$ python -q
>>> import numpy as np
>>> np.set_printoptions(precision=1, suppress=True, linewidth=140, sign=" ")
>>> rnd = lambda a: np.round(a, 1) + 0
>>> feats = np.array([[1, 2, 1, 2, 2, 1, 2],
...     [2, 1, 2, 1, 2, 2, 1],
...     [1, 2, 1, 2, 1, 2, 2],
...     [2, 1, 2, 1, 2, 1, 2],
...     [2, 2, 1, 2, 1, 2, 1],
...     [1, 2, 2, 1, 2, 1, 2],
...     [2, 1, 2, 2, 1, 2, 1]])
>>> # equal to its transpose
>>> np.all(np.linalg.eigvalsh(feats) > 0)
np.False_
>>> rnd(np.linalg.eigvalsh(feats).min())
np.float64(-2.2)
>>> [round(float(np.linalg.det(feats[:i, :i])), 2) + 0 for i in range(1, 8)]
[1.0, -3.0, 0.0, 0.0, 0.0, -3.0, 11.0]
>>> Y = feats / np.sqrt((feats ** 2).mean(axis=1, keepdims=True))
>>> print(rnd(np.linalg.norm(Y, axis=1)))
[ 2.6  2.6  2.6  2.6  2.6  2.6  2.6]
>>> rnd(feats - feats.mean(axis=1, keepdims=True))
array([[-0.6,  0.4, -0.6,  0.4,  0.4, -0.6,  0.4],
       [ 0.4, -0.6,  0.4, -0.6,  0.4,  0.4, -0.6],
       [-0.6,  0.4, -0.6,  0.4, -0.6,  0.4,  0.4],
       [ 0.4, -0.6,  0.4, -0.6,  0.4, -0.6,  0.4],
       [ 0.4,  0.4, -0.6,  0.4, -0.6,  0.4, -0.6],
       [-0.6,  0.4,  0.4, -0.6,  0.4, -0.6,  0.4],
       [ 0.4, -0.6,  0.4,  0.4, -0.6,  0.4, -0.6]])
>>> x = np.array([1, 1, 2, 0, 3, 3, 1])
>>> feats @ np.ones(7)
array([ 11.,  11.,  11.,  11.,  11.,  11.,  11.])
>>> feats * x
array([[ 1,  2,  2,  0,  6,  3,  2],
       [ 2,  1,  4,  0,  6,  6,  1],
       [ 1,  2,  2,  0,  3,  6,  2],
       [ 2,  1,  4,  0,  6,  3,  2],
       [ 2,  2,  2,  0,  3,  6,  1],
       [ 1,  2,  4,  0,  6,  3,  2],
       [ 2,  1,  4,  0,  3,  6,  1]])
>>> (feats * x).sum(axis=1)
array([ 16,  20,  16,  18,  16,  18,  17])
